$ ipython --no-banner

In [1]: import numpy as np

In [2]: import numpy.linalg as la

In [3]: np.set_printoptions(suppress=True, linewidth=200)

In [4]: tidy = lambda a: np.round(a, 1) + 0

In [5]: W0 = np.load("arr.npy")

In [6]: tidy(W0)
Out[6]: 
array([[ 0. ,  0. ,  0. ,  0. ,  0. ,  0. ,  0. ,  0. ,  0. ,  0. ,  0. ,  0. ,  0. ],
       [ 0. ,  0.2,  0. , -0.1,  0. , -0.2,  0.1,  0.2, -0.2, -0.1,  0. ,  0. ,  0. ],
       [ 0. ,  0. ,  0. ,  0. ,  0. ,  0. ,  0. ,  0. ,  0. ,  0. ,  0. ,  0. ,  0. ],
       [ 0. , -0.1,  0. ,  0.1,  0. ,  0.1, -0.1, -0.1,  0.1,  0.1,  0. ,  0. ,  0. ],
       [ 0. ,  0. ,  0. ,  0. ,  0. ,  0. ,  0. ,  0. ,  0. ,  0. ,  0. ,  0. ,  0. ],
       [ 0. , -0.2,  0. ,  0.1,  0. ,  0.3, -0.1, -0.2,  0.2,  0.1,  0. ,  0. ,  0. ],
       [ 0. ,  0.1,  0. , -0.1,  0. , -0.1,  0.1,  0.1, -0.1, -0.1,  0. ,  0. ,  0. ],
       [ 0. ,  0.2,  0. , -0.1,  0. , -0.2,  0.1,  0.2, -0.2, -0.1,  0. ,  0. ,  0. ],
       [ 0. , -0.2,  0. ,  0.1,  0. ,  0.2, -0.1, -0.2,  0.2,  0.1,  0. ,  0. ,  0. ],
       [ 0. , -0.1,  0. ,  0.1,  0. ,  0.1, -0.1, -0.1,  0.1,  0.1,  0. ,  0. ,  0. ],
       [ 0. ,  0. ,  0. ,  0. ,  0. ,  0. ,  0. ,  0. ,  0. ,  0. ,  0. ,  0. ,  0. ],
       [ 0. ,  0. ,  0. ,  0. ,  0. ,  0. ,  0. ,  0. ,  0. ,  0. ,  0. ,  0. ,  0. ],
       [ 0. ,  0. ,  0. ,  0. ,  0. ,  0. ,  0. ,  0. ,  0. ,  0. ,  0. ,  0. ,  0. ]])

In [7]: Uu, s, vt = la.svd(W0)

In [8]: evecs = vt[:(s > 1e-8).sum()]

In [9]: rng = np.random.default_rng(119)

In [10]: x = W0[1] + -2 * W0[11] + rng.integers(2) * np.eye(13)[0]

In [11]: tidy(x)
Out[11]: array([ 0. ,  0.1,  0. , -0.1,  0. , -0.1,  0.1,  0.1, -0.1, -0.1,  0. ,  0. ,  0. ])

In [12]: tidy(np.diag(evecs.T @ evecs))
Out[12]: array([0. , 0.2, 0. , 0.1, 0. , 0.3, 0.1, 0.2, 0.2, 0.1, 0. , 0. , 0. ])

In [13]: tidy(la.norm(x - evecs.T @ evecs @ x))
Out[13]: np.float64(0.0)
